% python3 -q
>>> import numpy as np
>>> import numpy.linalg as la
>>> np.set_printoptions(precision=3, suppress=True, linewidth=200)
>>> out = np.array([[-0.8, -1.4], [1.4, -0.9], [0.8, 0.2], [-0.9, -0.7]])
>>> W2 = np.array([[-1.0, 1.2, 0.8, -1.0], [-0.3, -0.7, -0.5, 0.6]])
>>> E = out @ W2
>>> E
array([[ 1.22,  0.02,  0.06, -0.04],
       [-1.13,  2.31,  1.57, -1.94],
       [-0.86,  0.82,  0.54, -0.68],
       [ 1.11, -0.59, -0.37,  0.48]])
>>> # null space of dimension 2
>>> print([round(float(x), 3) for x in la.svd(E, compute_uv=False)[:3]])
[4.062, 1.396, 0.0]
>>> np.round(la.norm(E, 2) / la.norm(E), 3)
np.float64(0.946)
>>> la.matrix_rank(E, rtol=0.1)
np.int64(2)
>>> la.cond(E) > 100
np.True_
>>> U, sig, Vt = la.svd(E)
>>> vecs = Vt[:(sig > 1e-8).sum()]
>>> rng = np.random.default_rng(82083)
>>> vec = E[3] + 2 * E[0] + rng.integers(2) * np.eye(4)[3]
>>> vec
array([ 3.55, -0.55, -0.25,  1.4 ])
>>> la.matrix_rank(np.vstack([E, vec]))
np.int64(3)
>>> print(np.diag(vecs.T @ vecs))
[0.999 0.453 0.221 0.326]
>>> out = np.array([[1, 1], [1, -1]])
>>> A = np.kron(out, np.kron(out, out))[rng.permutation(8)][:3]
>>> A
array([[ 1,  1, -1, -1, -1, -1,  1,  1],
       [ 1, -1,  1, -1,  1, -1,  1, -1],
       [ 1, -1, -1,  1,  1, -1, -1,  1]])
>>> u, v = A[2], A[0]
>>> print(u @ u)
8
>>> pr = (u @ v) / (u @ u) * u
>>> np.outer(u, v)
array([[ 1,  1, -1, -1, -1, -1,  1,  1],
       [-1, -1,  1,  1,  1,  1, -1, -1],
       [-1, -1,  1,  1,  1,  1, -1, -1],
       [ 1,  1, -1, -1, -1, -1,  1,  1],
       [ 1,  1, -1, -1, -1, -1,  1,  1],
       [-1, -1,  1,  1,  1,  1, -1, -1],
       [-1, -1,  1,  1,  1,  1, -1, -1],
       [ 1,  1, -1, -1, -1, -1,  1,  1]])
>>> pr
array([ 0., -0., -0.,  0.,  0., -0., -0.,  0.])
>>> round(float(la.norm(u + v) ** 2 + la.norm(u - v) ** 2), 3)
32.0
>>> v - pr
array([ 1.,  1., -1., -1., -1., -1.,  1.,  1.])
>>> (v - pr) @ u
np.float64(0.0)
